In [1]: import numpy as np

In [2]: from numpy import linalg as LA

In [3]: np.set_printoptions(precision=2, suppress=True, linewidth=200, sign=" ")

In [4]: rnd = lambda a: np.round(a, 2) + 0

In [5]: mat = np.load("run16.npy")

In [6]: mat
Out[6]: 
array([[ 0,  0,  0,  1,  2,  2,  1,  2,  1, -2,  0, -1],
       [ 0,  2, -2,  1, -2,  2,  0, -2, -2,  0,  0, -1],
       [ 0,  0, -1,  0,  1,  2, -1,  1, -1,  0,  1, -2],
       [ 0,  0,  0,  0, -2,  1, -2, -1,  1,  1,  1,  0],
       [ 0,  0,  0,  0,  1,  1,  0,  2, -1,  2,  2,  0],
       [ 0,  0,  0,  0,  0, -1,  0,  0, -1,  0,  0, -1],
       [ 0,  0,  0,  0,  0,  0,  1, -1,  0, -2, -1, -2],
       [ 0,  0,  0,  0,  0,  0,  0,  2,  1,  0,  1,  0],
       [ 0,  0,  0,  0,  0,  0,  0,  0, -2,  0,  0,  2],
       [ 0,  0,  0,  0,  0,  0,  0,  0,  0, -1,  1,  1],
       [ 0,  0,  0,  0,  0,  0,  0,  0,  0,  0, -1, -1],
       [ 0,  0,  0,  0,  0,  0,  0,  0,  0,  0,  0,  2]])

In [7]: np.allclose(mat[:-1].T @ LA.lstsq(mat[:-1].T, mat[-1])[0], mat[-1])
Out[7]: True

In [8]: np.abs(np.diag(LA.qr(mat)[1])) > 1e-9
Out[8]: array([False,  True,  True, False,  True,  True,  True,  True,  True,  True,  True,  True])

In [9]: rnd(mat @ LA.pinv(mat) @ mat)
Out[9]: 
array([[ 0.,  0.,  0.,  1.,  2.,  2.,  1.,  2.,  1., -2.,  0., -1.],
       [ 0.,  2., -2.,  1., -2.,  2.,  0., -2., -2.,  0.,  0., -1.],
       [ 0.,  0., -1.,  0.,  1.,  2., -1.,  1., -1.,  0.,  1., -2.],
       [ 0.,  0.,  0.,  0., -2.,  1., -2., -1.,  1.,  1.,  1.,  0.],
       [ 0.,  0.,  0.,  0.,  1.,  1.,  0.,  2., -1.,  2.,  2.,  0.],
       [ 0.,  0.,  0.,  0.,  0., -1.,  0.,  0., -1.,  0.,  0., -1.],
       [ 0.,  0.,  0.,  0.,  0.,  0.,  1., -1.,  0., -2., -1., -2.],
       [ 0.,  0.,  0.,  0.,  0.,  0.,  0.,  2.,  1.,  0.,  1.,  0.],
       [ 0.,  0.,  0.,  0.,  0.,  0.,  0.,  0., -2.,  0.,  0.,  2.],
       [ 0.,  0.,  0.,  0.,  0.,  0.,  0.,  0.,  0., -1.,  1.,  1.],
       [ 0.,  0.,  0.,  0.,  0.,  0.,  0.,  0.,  0.,  0., -1., -1.],
       [ 0.,  0.,  0.,  0.,  0.,  0.,  0.,  0.,  0.,  0.,  0.,  2.]])

In [10]: rnd(np.trace(LA.pinv(mat) @ mat))
Out[10]: np.float64(11.0)

In [11]: LA.lstsq(mat[:-1].T, mat[-1])[2]
Out[11]: np.int32(11)

In [12]: M2 = mat / np.sqrt((mat ** 2).mean(axis=1, keepdims=True))

In [13]: rnd(M2[4])
Out[13]: array([ 0.  ,  0.  ,  0.  ,  0.  ,  0.89,  0.89,  0.  ,  1.79, -0.89,  1.79,  1.79,  0.  ])

In [14]: LA.matrix_rank(mat - mat.mean(axis=1, keepdims=True))
Out[14]: np.int64(11)

In [15]: F = np.load("layer4.npy")

In [16]: F
Out[16]: 
array([[ 3., -1.,  0.,  0.,  0.,  0.,  0.,  0.,  0.,  0.,  0.,  0.],
       [-1.,  0., -1.,  0.,  0.,  0.,  0.,  0.,  0.,  0.,  0.,  0.],
       [ 0., -1.,  6., -1.,  0.,  0.,  0.,  0.,  0.,  0.,  0.,  0.],
       [ 0.,  0., -1.,  8., -1.,  0.,  0.,  0.,  0.,  0.,  0.,  0.],
       [ 0.,  0.,  0., -1.,  9., -1.,  0.,  0.,  0.,  0.,  0.,  0.],
       [ 0.,  0.,  0.,  0., -1.,  8., -1.,  0.,  0.,  0.,  0.,  0.],
       [ 0.,  0.,  0.,  0.,  0., -1.,  7., -1.,  0.,  0.,  0.,  0.],
       [ 0.,  0.,  0.,  0.,  0.,  0., -1.,  5., -1.,  0.,  0.,  0.],
       [ 0.,  0.,  0.,  0.,  0.,  0.,  0., -1.,  6., -1.,  0.,  0.],
       [ 0.,  0.,  0.,  0.,  0.,  0.,  0.,  0., -1.,  5., -1.,  0.],
       [ 0.,  0.,  0.,  0.,  0.,  0.,  0.,  0.,  0., -1.,  7., -1.],
       [ 0.,  0.,  0.,  0.,  0.,  0.,  0.,  0.,  0.,  0., -1.,  6.]])

In [17]: rank = LA.matrix_rank(mat)

In [18]: rank
Out[18]: np.int64(11)

In [19]: N = LA.svd(mat)[2][rank:].T

In [20]: [int(LA.matrix_rank(np.delete(mat, i, axis=0))) for i in range(12)]
Out[20]: [10, 10, 10, 11, 11, 11, 11, 11, 11, 11, 11, 11]

In [21]: [int(LA.matrix_rank(mat[:i])) for i in range(1, len(mat) + 1)]
Out[21]: [1, 2, 3, 4, 5, 6, 7, 8, 9, 10, 11, 11]

In [22]: LA.matrix_rank(mat.T @ mat), LA.matrix_rank(mat @ mat.T)
Out[22]: (np.int64(11), np.int64(11))

In [23]: N[:, 0] / N[np.abs(N[:, 0]).round(6).argmax(), 0]
Out[23]: array([ 1.,  0.,  0.,  0.,  0.,  0.,  0.,  0.,  0.,  0.,  0.,  0.])

In [24]: ev, evecs = LA.eigh(F)

In [25]: (ev > 1e-8).sum(), (ev < -1e-8).sum()
Out[25]: (np.int64(11), np.int64(1))

In [26]: rnd(evecs.T @ evecs)
Out[26]: 
array([[ 1.,  0.,  0.,  0.,  0.,  0.,  0.,  0.,  0.,  0.,  0.,  0.],
       [ 0.,  1.,  0.,  0.,  0.,  0.,  0.,  0.,  0.,  0.,  0.,  0.],
       [ 0.,  0.,  1.,  0.,  0.,  0.,  0.,  0.,  0.,  0.,  0.,  0.],
       [ 0.,  0.,  0.,  1.,  0.,  0.,  0.,  0.,  0.,  0.,  0.,  0.],
       [ 0.,  0.,  0.,  0.,  1.,  0.,  0.,  0.,  0.,  0.,  0.,  0.],
       [ 0.,  0.,  0.,  0.,  0.,  1.,  0.,  0.,  0.,  0.,  0.,  0.],
       [ 0.,  0.,  0.,  0.,  0.,  0.,  1.,  0.,  0.,  0.,  0.,  0.],
       [ 0.,  0.,  0.,  0.,  0.,  0.,  0.,  1.,  0.,  0.,  0.,  0.],
       [ 0.,  0.,  0.,  0.,  0.,  0.,  0.,  0.,  1.,  0.,  0.,  0.],
       [ 0.,  0.,  0.,  0.,  0.,  0.,  0.,  0.,  0.,  1.,  0.,  0.],
       [ 0.,  0.,  0.,  0.,  0.,  0.,  0.,  0.,  0.,  0.,  1.,  0.],
       [ 0.,  0.,  0.,  0.,  0.,  0.,  0.,  0.,  0.,  0.,  0.,  1.]])

In [27]: rnd(np.abs(evecs[:, -1]))
Out[27]: array([ 0.  ,  0.01,  0.1 ,  0.42,  0.77,  0.44,  0.15,  0.03,  0.01,  0.  ,  0.  ,  0.  ])

In [28]: Q, evecs = LA.qr(F[:, :6])[0], LA.qr(F[:, 6:])[0]

In [29]: sig = LA.svd(Q.T @ evecs, compute_uv=False)

In [30]: (sig > 0.9).sum()
Out[30]: np.int64(0)

In [31]: rnd(sig)
Out[31]: array([ 0.27,  0.  ,  0.  ,  0.  ,  0.  ,  0.  ])

In [32]: rnd(np.degrees(np.arccos(sig.clip(0, 1))))
Out[32]: array([ 74.28,  89.91,  90.  ,  90.  ,  90.  ,  90.  ])

In [33]: blk = np.stack([F, 2 * F, F[::-1]])

In [34]: (blk @ F.T).shape
Out[34]: (3, 12, 12)

In [35]: LA.matrix_rank(blk.reshape(3, -1))
Out[35]: np.int64(2)

In [36]: f = np.array([1, 3, 3, 1, 1, 3, 2, 1, -1, 2, 1, -2])

In [37]: M2 = F + np.outer(f, np.eye(12)[4])

In [38]: rnd(LA.det(M2) / LA.det(F)), rnd(1 + LA.solve(F, f)[4])
Out[38]: (np.float64(1.17), np.float64(1.17))

In [39]: M2
Out[39]: 
array([[ 3., -1.,  0.,  0.,  1.,  0.,  0.,  0.,  0.,  0.,  0.,  0.],
       [-1.,  0., -1.,  0.,  3.,  0.,  0.,  0.,  0.,  0.,  0.,  0.],
       [ 0., -1.,  6., -1.,  3.,  0.,  0.,  0.,  0.,  0.,  0.,  0.],
       [ 0.,  0., -1.,  8.,  0.,  0.,  0.,  0.,  0.,  0.,  0.,  0.],
       [ 0.,  0.,  0., -1., 10., -1.,  0.,  0.,  0.,  0.,  0.,  0.],
       [ 0.,  0.,  0.,  0.,  2.,  8., -1.,  0.,  0.,  0.,  0.,  0.],
       [ 0.,  0.,  0.,  0.,  2., -1.,  7., -1.,  0.,  0.,  0.,  0.],
       [ 0.,  0.,  0.,  0.,  1.,  0., -1.,  5., -1.,  0.,  0.,  0.],
       [ 0.,  0.,  0.,  0., -1.,  0.,  0., -1.,  6., -1.,  0.,  0.],
       [ 0.,  0.,  0.,  0.,  2.,  0.,  0.,  0., -1.,  5., -1.,  0.],
       [ 0.,  0.,  0.,  0.,  1.,  0.,  0.,  0.,  0., -1.,  7., -1.],
       [ 0.,  0.,  0.,  0., -2.,  0.,  0.,  0.,  0.,  0., -1.,  6.]])

In [40]: A = np.loadtxt("sample18.csv", delimiter=",")

In [41]: rnd(A)
Out[41]: 
array([[ 0.5 ,  0.  ,  0.87,  0.  ,  0.  ,  0.  ,  0.  ,  0.  ,  0.  ,  0.  ,  0.  ,  0.  ,  0.  ,  0.  ,  0.  ,  0.  ],
       [ 0.  ,  1.  ,  0.  ,  0.  ,  0.  ,  0.  ,  0.  ,  0.  ,  0.  ,  0.  ,  0.  ,  0.  ,  0.  ,  0.  ,  0.  ,  0.  ],
       [-0.87,  0.  ,  0.5 ,  0.  ,  0.  ,  0.  ,  0.  ,  0.  ,  0.  ,  0.  ,  0.  ,  0.  ,  0.  ,  0.  ,  0.  ,  0.  ],
       [ 0.  ,  0.  ,  0.  ,  1.  ,  0.  ,  0.  ,  0.  ,  0.  ,  0.  ,  0.  ,  0.  ,  0.  ,  0.  ,  0.  ,  0.  ,  0.  ],
       [ 0.  ,  0.  ,  0.  ,  0.  ,  1.  ,  0.  ,  0.  ,  0.  ,  0.  ,  0.  ,  0.  ,  0.  ,  0.  ,  0.  ,  0.  ,  0.  ],
       [ 0.  ,  0.  ,  0.  ,  0.  ,  0.  ,  1.  ,  0.  ,  0.  ,  0.  ,  0.  ,  0.  ,  0.  ,  0.  ,  0.  ,  0.  ,  0.  ],
       [ 0.  ,  0.  ,  0.  ,  0.  ,  0.  ,  0.  ,  1.  ,  0.  ,  0.  ,  0.  ,  0.  ,  0.  ,  0.  ,  0.  ,  0.  ,  0.  ],
       [ 0.  ,  0.  ,  0.  ,  0.  ,  0.  ,  0.  ,  0.  ,  1.  ,  0.  ,  0.  ,  0.  ,  0.  ,  0.  ,  0.  ,  0.  ,  0.  ],
       [ 0.  ,  0.  ,  0.  ,  0.  ,  0.  ,  0.  ,  0.  ,  0.  ,  1.  ,  0.  ,  0.  ,  0.  ,  0.  ,  0.  ,  0.  ,  0.  ],
       [ 0.  ,  0.  ,  0.  ,  0.  ,  0.  ,  0.  ,  0.  ,  0.  ,  0.  ,  1.  ,  0.  ,  0.  ,  0.  ,  0.  ,  0.  ,  0.  ],
       [ 0.  ,  0.  ,  0.  ,  0.  ,  0.  ,  0.  ,  0.  ,  0.  ,  0.  ,  0.  ,  1.  ,  0.  ,  0.  ,  0.  ,  0.  ,  0.  ],
       [ 0.  ,  0.  ,  0.  ,  0.  ,  0.  ,  0.  ,  0.  ,  0.  ,  0.  ,  0.  ,  0.  ,  1.  ,  0.  ,  0.  ,  0.  ,  0.  ],
       [ 0.  ,  0.  ,  0.  ,  0.  ,  0.  ,  0.  ,  0.  ,  0.  ,  0.  ,  0.  ,  0.  ,  0.  ,  1.  ,  0.  ,  0.  ,  0.  ],
       [ 0.  ,  0.  ,  0.  ,  0.  ,  0.  ,  0.  ,  0.  ,  0.  ,  0.  ,  0.  ,  0.  ,  0.  ,  0.  ,  1.  ,  0.  ,  0.  ],
       [ 0.  ,  0.  ,  0.  ,  0.  ,  0.  ,  0.  ,  0.  ,  0.  ,  0.  ,  0.  ,  0.  ,  0.  ,  0.  ,  0.  ,  1.  ,  0.  ],
       [ 0.  ,  0.  ,  0.  ,  0.  ,  0.  ,  0.  ,  0.  ,  0.  ,  0.  ,  0.  ,  0.  ,  0.  ,  0.  ,  0.  ,  0.  ,  1.  ]])

In [42]: np.flatnonzero(LA.matrix_power((A != 0) + (A.T != 0) + np.eye(16), 16)[15])
Out[42]: array([ 15])
